In [1]: import numpy as np

In [2]: np.set_printoptions(suppress=True, linewidth=120)

In [3]: def tidy(a):
   ...:     return np.round(a, 1) + 0
   ...: 

In [4]: arr = np.loadtxt("mat.csv", delimiter=",")

In [5]: tidy(arr)
Out[5]: 
array([[ 11.3,  15. ,  -3.9,   5.6,   7.7],
       [ 10.9,  14.3,  -3.9,   5.4,   7.6],
       [ 10.3,  13.4,  -3.8,   5. ,   7.3],
       [  9.5,  12.3,  -3.7,   4.6,   7. ],
       [  5.6,   6.7,  -3. ,   2.6,   5.2],
       [  5.1,   6. ,  -2.9,   2.4,   5. ],
       [  2.9,   3.1,  -2.3,   1.4,   3.6],
       [  1.8,   1.8,  -1.9,   0.9,   2.8],
       [  1.8,   1.8,  -1.9,   0.9,   2.8],
       [  1.4,   1.3,  -1.7,   0.8,   2.5],
       [  1.3,   1.1,  -1.7,   0.7,   2.4],
       [  1.1,   1. ,  -1.6,   0.7,   2.2],
       [  0. ,   0. ,  -0.4,   0.2,   0.4],
       [  0. ,   0. ,   0. ,   0. ,   0. ],
       [  0. ,   0. ,   0.4,  -0.2,  -0.3],
       [  0.1,  -0.1,   0.8,  -0.7,  -0.7],
       [  0.1,  -0.2,   1. ,  -0.9,  -0.7],
       [  0.1,  -0.2,   1. ,  -0.9,  -0.7],
       [  0.1,  -0.5,   1.2,  -1.3,  -0.9],
       [  0.1,  -0.6,   1.3,  -1.4,  -0.9],
       [  0.1,  -0.8,   1.5,  -1.7,  -0.9],
       [  0.1,  -1.5,   1.8,  -2.5,  -1. ],
       [  0. ,  -1.9,   2. ,  -2.9,  -1. ],
       [ -1.5,  -8. ,   3.2,  -8.1,  -0.7],
       [ -1.6,  -8.3,   3.2,  -8.3,  -0.6],
       [ -2.6, -11.7,   3.6, -10.9,  -0.4],
       [ -3.6, -14.6,   3.9, -13. ,  -0.1],
       [ -3.7, -15.2,   3.9, -13.4,  -0.1]])

In [6]: # null space of dimension 2

In [7]: rank = np.linalg.matrix_rank(arr)

In [8]: rank
Out[8]: np.int64(3)

In [9]: ns = np.linalg.svd(arr)[2][rank:].T

In [10]: [int(np.linalg.matrix_rank(arr[:, :j + 1])) for j in range(5)]
Out[10]: [1, 2, 3, 3, 3]

In [11]: np.allclose(arr @ ns, 0)
Out[11]: True

In [12]: tidy(ns @ ns.T)
Out[12]: 
array([[ 0.5, -0.4, -0.1,  0.2, -0.2],
       [-0.4,  0.3, -0.1, -0.3,  0.1],
       [-0.1, -0.1,  0.5,  0.3,  0.4],
       [ 0.2, -0.3,  0.3,  0.3,  0.1],
       [-0.2,  0.1,  0.4,  0.1,  0.3]])

In [13]: ns.shape
Out[13]: (5, 2)

In [14]: U, sig, Vh = np.linalg.svd(arr)

In [15]: vecs = Vh[:(sig > 1e-8).sum()]

In [16]: rng = np.random.default_rng(2796)

In [17]: vec = arr[23] + 2 * arr[9] + rng.integers(2) * np.eye(5)[0]

In [18]: tidy(vec)
Out[18]: array([ 1.4, -5.4, -0.3, -6.6,  4.4])

In [19]: np.allclose(vecs.T @ vecs @ vec, vec)
Out[19]: True

In [20]: np.linalg.matrix_rank(np.vstack([arr, vec]))
Out[20]: np.int64(3)

In [21]: tidy(np.diag(vecs.T @ vecs))
Out[21]: array([0.5, 0.7, 0.5, 0.7, 0.7])

In [22]: cen = arr - arr.mean(axis=0)

In [23]: vecs = np.linalg.svd(cen)[2][:3]

In [24]: A2 = cen - cen @ vecs.T @ vecs

In [25]: tidy(np.linalg.norm(A2) / np.linalg.norm(cen))
Out[25]: np.float64(0.0)

In [26]: E = np.load("test4.npy")

In [27]: E
Out[27]: 
array([[ 3.3,  3. ,  3. ,  1. ,  2. ,  0. ,  3. , -3. ,  0. ,  0. , -2. ,  0. , -1. ,  2. ,  0. , -1. ],
       [-2. , -0.7,  2. , -2. ,  2. ,  1. ,  0. ,  0. , -3. , -3. , -1. ,  0. ,  0. ,  3. , -1. ,  2. ],
       [ 2. ,  2. , -1.7,  3. , -1. ,  3. ,  3. ,  1. ,  3. ,  2. , -2. ,  2. ,  1. ,  1. ,  0. , -2. ],
       [ 2. ,  2. ,  3. ,  2.3, -1. ,  0. ,  0. , -2. ,  3. , -3. , -2. ,  3. ,  1. , -2. ,  3. ,  0. ],
       [ 1. ,  2. , -1. ,  0. ,  1.3, -2. ,  2. ,  1. , -3. ,  2. , -1. , -1. ,  0. ,  0. ,  2. ,  1. ],
       [-2. , -1. ,  1. , -3. ,  2. , -2.7,  1. , -1. , -3. , -2. ,  1. ,  0. , -1. ,  1. , -2. ,  3. ],
       [ 1. , -1. ,  2. ,  0. ,  2. ,  1. , -1.7,  0. , -3. ,  2. ,  3. ,  2. ,  0. ,  0. ,  2. ,  0. ],
       [ 1. ,  2. ,  0. ,  2. ,  2. ,  0. , -3. , -2.7, -2. , -2. , -1. ,  3. , -1. ,  3. , -2. ,  2. ],
       [ 0. , -1. , -1. , -2. , -1. , -2. ,  1. , -1. , -0.7, -1. , -1. , -1. ,  3. , -1. , -1. ,  2. ],
       [-2. ,  2. ,  0. , -2. ,  2. , -3. , -1. ,  2. ,  1. , -1.7,  1. ,  3. ,  3. , -2. ,  2. ,  2. ],
       [ 2. , -2. ,  1. ,  2. , -1. , -2. ,  1. ,  3. ,  3. ,  3. , -2.7,  1. ,  1. ,  3. ,  2. ,  0. ],
       [ 0. , -3. ,  3. , -1. ,  0. , -2. ,  3. ,  3. ,  2. , -3. ,  0. ,  1.3,  3. ,  0. , -3. , -1. ],
       [-3. ,  3. ,  1. ,  1. ,  2. ,  0. ,  3. ,  1. ,  0. ,  3. , -3. , -3. ,  3.3, -3. ,  3. , -2. ],
       [ 3. , -1. ,  2. , -1. , -2. ,  3. ,  1. ,  1. ,  0. ,  0. , -1. ,  0. , -1. , -0.7, -3. , -1. ],
       [ 2. , -3. ,  1. ,  1. ,  0. ,  3. , -3. ,  0. , -3. , -1. ,  0. ,  2. ,  0. ,  1. ,  3.3, -1. ],
       [ 3. ,  3. ,  3. ,  1. ,  2. ,  0. ,  3. , -3. ,  0. ,  0. , -2. ,  0. , -1. ,  2. ,  0. , -0.7]])

In [28]: A2 = E + rng.integers(-2, 3, (16, 15)) @ rng.integers(-2, 3, (15, 16))

In [29]: tidy(A2)
Out[29]: 
array([[  3.3,  -1. ,   2. ,   2. ,   1. ,  14. , -16. ,  -3. ,   7. ,  -6. ,  -2. ,  -3. ,  -9. ,  -1. ,  -5. ,
         -4. ],
       [ -3. ,  -2.7,  -4. ,   5. ,   0. ,  -3. ,   7. ,  -5. ,   3. ,  -5. , -12. ,  -3. ,  -4. ,  13. ,   1. ,
         -5. ],
       [  2. ,  -4. ,  -6.7,   9. ,  -3. ,   9. ,   0. ,  -2. ,  -4. ,  -1. ,   1. ,   2. ,   9. ,  -4. ,  -2. ,
         -5. ],
       [  4. ,   8. ,  -4. ,  -5.7,  14. ,  -3. ,  11. ,  -6. ,  13. ,  -1. ,  -9. ,  -1. ,  -7. ,   7. ,   7. ,
          4. ],
       [ -4. ,  10. ,   3. ,  10. ,  -2.7,  -7. ,   6. ,  17. ,  -6. ,   6. ,  -5. ,   9. ,   2. ,  -8. ,  -4. ,
          2. ],
       [  0. ,   7. ,  10. ,  -2. ,  -3. ,  12.3,  -9. ,   7. ,  -6. ,   5. ,   6. ,   4. ,  -4. , -21. , -13. ,
          3. ],
       [  2. ,   2. ,   0. ,   3. ,  -3. ,  -7. ,  -0.7,   9. ,  -5. , -11. ,   8. ,  16. ,  11. ,  -6. ,   4. ,
         -1. ],
       [  7. ,  -4. ,   0. , -16. ,   7. ,   3. , -17. ,  -5.7,   4. ,  -1. ,  18. ,   1. ,   5. ,  -6. ,   2. ,
          9. ],
       [  0. ,   8. , -14. ,  -9. ,  -1. ,   4. ,   1. ,  -5. ,   6.3,  -5. ,  10. ,   4. ,   0. ,   6. ,   2. ,
          8. ],
       [ -3. ,  10. ,   9. ,   4. ,  -6. ,   1. ,  -5. ,  -4. ,  -2. ,  -6.7, -11. ,  19. ,  -6. ,   0. ,  -6. ,
        -14. ],
       [  6. , -10. ,   4. ,  -4. ,  -1. ,  -8. ,   0. ,   7. ,  -5. ,   5. ,  12.3,  -1. ,   5. ,   5. ,   5. ,
         -1. ],
       [  8. ,  -9. , -14. ,  -4. ,  -5. ,  -2. ,   9. ,   4. ,  12. ,  -4. ,   4. ,  11.3,   1. ,  14. ,  -6. ,
          8. ],
       [ -6. ,  14. ,   7. ,   5. ,   3. ,  -4. ,  10. ,   5. ,  -2. ,   1. ,  -4. , -12. ,  -1.7,  -3. ,   6. ,
        -11. ],
       [  1. ,  -8. ,  -2. ,  -6. ,   3. ,  16. ,  -5. ,  -5. ,  -4. ,   6. ,  -1. ,   1. ,   4. ,  -6.7,  -4. ,
         13. ],
       [  1. ,   7. ,  10. ,  20. , -12. ,  -5. ,   0. ,   3. , -14. ,  -3. ,  -6. ,  12. ,   6. , -16. ,  -2.7,
        -22. ],
       [  5. ,  -2. ,  -2. ,  -5. ,   9. ,  -5. ,  13. ,   2. ,   0. ,  13. ,   6. ,  -5. ,  -1. ,  18. ,  -5. ,
         11.3]])

In [30]: np.abs(A2 - E).sum(axis=1)
Out[30]: array([ 75.,  79.,  62., 104.,  94., 113.,  86., 109.,  85., 117.,  69.,  99.,  71.,  85., 144., 104.])

In [31]: np.linalg.matrix_rank(A2 - E, tol=1e-8)
Out[31]: np.int64(15)

In [32]: arr.shape
Out[32]: (28, 5)

In [33]: np.linalg.matrix_rank(arr)
Out[33]: np.int64(3)

In [34]: tidy(arr.mean(axis=0))
Out[34]: array([ 1.8,  0.5, -0.1, -1.3,  1.7])

In [35]: tidy(arr.sum(axis=0))
Out[35]: array([ 50.9,  14. ,  -3.7, -35. ,  47.6])

In [36]: np.unravel_index(np.abs(arr).argmax(), arr.shape)
Out[36]: (np.int64(27), np.int64(1))

In [37]: np.linalg.matrix_rank(E, rtol=0.1)
Out[37]: np.int64(14)

In [38]: np.argsort(-np.linalg.norm(E, axis=0).round(6), kind="stable")[:3]
Out[38]: array([8, 6, 1])

In [39]: tidy(np.abs(np.linalg.svd(E)[2][-1]))
Out[39]: array([0.3, 0.3, 0.1, 0.2, 0.6, 0.2, 0. , 0.1, 0.3, 0.1, 0. , 0.3, 0.1, 0.2, 0. , 0.4])

In [40]: tidy(np.linalg.norm(E, 2) / np.linalg.norm(E))
Out[40]: np.float64(0.5)

In [41]: feats = np.load("sample19.npy")

In [42]: feats
Out[42]: 
array([[ 2., -2., -2., -2.,  2.,  2.,  2.],
       [-2., -1.,  1.,  1., -1., -1., -1.],
       [-2.,  1., -1.,  1., -1., -1., -1.],
       [-2.,  1.,  1., -1., -1., -1., -1.],
       [ 2., -1., -1., -1., -1.,  1.,  1.],
       [ 2., -1., -1., -1.,  1., -1.,  1.],
       [ 2., -1., -1., -1.,  1.,  1., -1.]])

In [43]: w, vecs = np.linalg.eigh(feats)

In [44]: vec = np.array([-1, 0, -1, 2, 0, 1, 1])

In [45]: tidy(np.linalg.eigvalsh(feats[1:, 1:]))
Out[45]: array([-2., -2., -2., -2., -2.,  4.])

In [46]: tidy(vecs * np.abs(w) @ vecs.T)
Out[46]: 
array([[ 4.4, -1.2, -1.2, -1.2,  1.2,  1.2,  1.2],
       [-1.2,  2.6,  0.6,  0.6, -0.6, -0.6, -0.6],
       [-1.2,  0.6,  2.6,  0.6, -0.6, -0.6, -0.6],
       [-1.2,  0.6,  0.6,  2.6, -0.6, -0.6, -0.6],
       [ 1.2, -0.6, -0.6, -0.6,  2.6,  0.6,  0.6],
       [ 1.2, -0.6, -0.6, -0.6,  0.6,  2.6,  0.6],
       [ 1.2, -0.6, -0.6, -0.6,  0.6,  0.6,  2.6]])

In [47]: np.abs(feats).sum(axis=1).max(), tidy(np.abs(w).max())
Out[47]: (np.float64(14.0), np.float64(8.0))

In [48]: vec @ feats @ vec
Out[48]: np.float64(-15.0)

In [49]: theta = np.radians(90)

In [50]: R = np.eye(7)

In [51]: R[6, 6] = R[1, 1] = np.cos(theta)

In [52]: R[6, 1], R[1, 6] = -np.sin(theta), np.sin(theta)

In [53]: tidy(R)
Out[53]: 
array([[ 1.,  0.,  0.,  0.,  0.,  0.,  0.],
       [ 0.,  0.,  0.,  0.,  0.,  0.,  1.],
       [ 0.,  0.,  1.,  0.,  0.,  0.,  0.],
       [ 0.,  0.,  0.,  1.,  0.,  0.,  0.],
       [ 0.,  0.,  0.,  0.,  1.,  0.,  0.],
       [ 0.,  0.,  0.,  0.,  0.,  1.,  0.],
       [ 0., -1.,  0.,  0.,  0.,  0.,  0.]])

In [54]: A2 = feats @ R.T

In [55]: tidy(np.linalg.det(R)), np.trace(R)
Out[55]: (np.float64(1.0), np.float64(5.0))

In [56]: np.allclose(np.linalg.norm(feats, axis=1), np.linalg.norm(A2, axis=1))
Out[56]: True

In [57]: q, vecs = np.linalg.qr(feats[:, :2])[0], np.linalg.qr(feats[:, 2:])[0]

In [58]: sig = np.linalg.svd(q.T @ vecs, compute_uv=False)

In [59]: tidy(np.linalg.norm(q @ q.T - vecs @ vecs.T, 2))
Out[59]: np.float64(1.0)

In [60]: tidy(sig)
Out[60]: array([0.9, 0. ])

In [61]: (sig > 0.9).sum()
Out[61]: np.int64(0)

In [62]: theta = rng.uniform(0, 2 * np.pi, 31)

In [63]: q, _ = np.linalg.qr(np.array([[1.1, 1.3], [0.1, -0.5], [-2.4, 0.6], [0.5, 0.1]]))

In [64]: m1 = 20 * np.c_[np.cos(theta), np.sin(theta)] @ q.T

In [65]: tidy(m1)
Out[65]: 
array([[ 13.2,  -6.4,  13.6,  -0.1],
       [ -1. ,  -3.2,  19.5,  -2.9],
       [  0.4,  -3.6,  19.5,  -2.7],
       [ -4. ,  -2.2,  19.2,  -3.3],
       [ 18.7,  -6.1,   2.5,   2.3],
       [-14.1,   1.8,  13.5,  -3.9],
       [  1.1,   3.2, -19.5,   2.9],
       [-11.4,   6.2, -15.3,   0.6],
       [ 18.3,  -6.4,   4.7,   1.9],
       [ 16.4,  -6.6,   9.3,   1. ],
       [ 12.7,  -6.4,  14. ,  -0.2],
       [  8.2,   0.7, -17.8,   3.7],
       [-16.3,   3.1,  10.4,  -3.8],
       [  2.8,   2.6, -19.4,   3.2],
       [  2.6,  -4.2,  19.2,  -2.4],
       [ -9.2,  -0.3,  17.3,  -3.8],
       [-13.2,   1.4,  14.4,  -3.9],
       [  2.1,  -4.1,  19.3,  -2.5],
       [-18.6,   6.2,  -3.4,  -2.2],
       [ 14.1,  -6.5,  12.6,   0.2],
       [-19. ,   5.6,   0.5,  -2.8],
       [-16.6,   3.2,  10.1,  -3.8],
       [  1.2,  -3.9,  19.4,  -2.6],
       [-14.9,   2.2,  12.6,  -3.9],
       [ -0.9,  -3.2,  19.5,  -2.9],
       [ -1.1,  -3.2,  19.5,  -2.9],
       [ 17.1,  -3.5,  -9.1,   3.7],
       [ -6.4,   5.2, -18.1,   1.7],
       [  1.4,   3.1, -19.5,   3. ],
       [ 13.4,  -1.5, -14.2,   3.9],
       [ -4. ,  -2.2,  19.2,  -3.3]])

In [66]: # rank 2

In [67]: cen = m1 - m1.mean(axis=0)

In [68]: vecs = np.linalg.svd(cen)[2][:2]

In [69]: A2 = cen - cen @ vecs.T @ vecs

In [70]: tidy(np.cov(cen @ vecs.T, rowvar=False))
Out[70]: 
array([[227.5,   0. ],
       [  0. , 151.7]])

In [71]: np.linalg.norm(A2, axis=1).round(6).argmax()
Out[71]: np.int64(0)

In [72]: tidy(np.diag(vecs.T @ vecs))
Out[72]: array([0.9, 0.1, 1. , 0. ])

In [73]: tidy(np.linalg.norm(A2) / np.linalg.norm(cen))
Out[73]: np.float64(0.0)
